>>> import numpy as np
>>> from numpy import linalg as LA
>>> np.set_printoptions(precision=3, suppress=True, linewidth=100, sign=" ")
>>> rng = np.random.default_rng(5936)
>>> th = np.sort(rng.uniform(-2, 2, 18))
>>> m1 = np.c_[th, th ** 2, th ** 3] @ np.array([[0, 1, 0], [0, 2, 2], [1, 1, 0]])
>>> m1.round(3) + 0
array([[-1.869, -0.066,  3.034],
       [-1.046,  0.   ,  2.061],
       [-0.591, -0.022,  1.408],
       [-0.224, -0.094,  0.738],
       [-0.063, -0.144,  0.317],
       [-0.011, -0.135,  0.1  ],
       [ 0.001,  0.118,  0.019],
       [ 0.001,  0.123,  0.021],
       [ 0.014,  0.374,  0.117],
       [ 0.036,  0.585,  0.219],
       [ 0.082,  0.895,  0.378],
       [ 0.129,  1.145,  0.511],
       [ 0.399,  2.22 ,  1.084],
       [ 1.338,  4.868,  2.428],
       [ 1.409,  5.044,  2.514],
       [ 3.121,  8.854,  4.271],
       [ 4.548, 11.694,  5.49 ],
       [ 6.281, 14.934,  6.808]])
>>> W = np.array([[2, -1, -1, 0], [-2, -3, -2, 2], [-3, -1, 0, -1]])
>>> coef = np.array([1, 2, 2, 1])
>>> act = np.maximum(m1 @ W + coef, 0)
>>> (act > 0).mean(axis=0)
array([ 0.222,  0.5  ,  0.611,  0.833])
>>> LA.matrix_rank(act)
np.int64(4)
>>> print((act > 0).astype(int))
[[ 0  1  1  0]
 [ 0  1  1  0]
 [ 0  1  1  0]
 [ 0  1  1  1]
 [ 1  1  1  1]
 [ 1  1  1  1]
 [ 1  1  1  1]
 [ 1  1  1  1]
 [ 0  1  1  1]
 [ 0  0  1  1]
 [ 0  0  1  1]
 [ 0  0  0  1]
 [ 0  0  0  1]
 [ 0  0  0  1]
 [ 0  0  0  1]
 [ 0  0  0  1]
 [ 0  0  0  1]
 [ 0  0  0  1]]
>>> Z = np.array([[1, 0, 3], [0, 3, 2], [1, 1, 2], [0, 3, 1]])
>>> W @ Z
array([[  1,  -4,   2],
       [ -4,  -5, -14],
       [ -3,  -6, -12]])
>>> d = LA.norm(m1[:, None] - m1[None], axis=-1)
>>> (d + 1e9 * np.eye(18)).round(6).argmin(axis=1)
array([  1,   2,   3,   4,   5,   4,   7,   6,   9,   8,  11,  10,  11,  14,  13,  16,  15,  16])
>>> np.flatnonzero(d[10] < d.mean() / 2)
array([  1,   2,   3,   4,   5,   6,   7,   8,   9,  10,  11,  12])
>>> print(d[10].round(6).argsort(kind="stable")[:4])
[ 10  11   9   8]
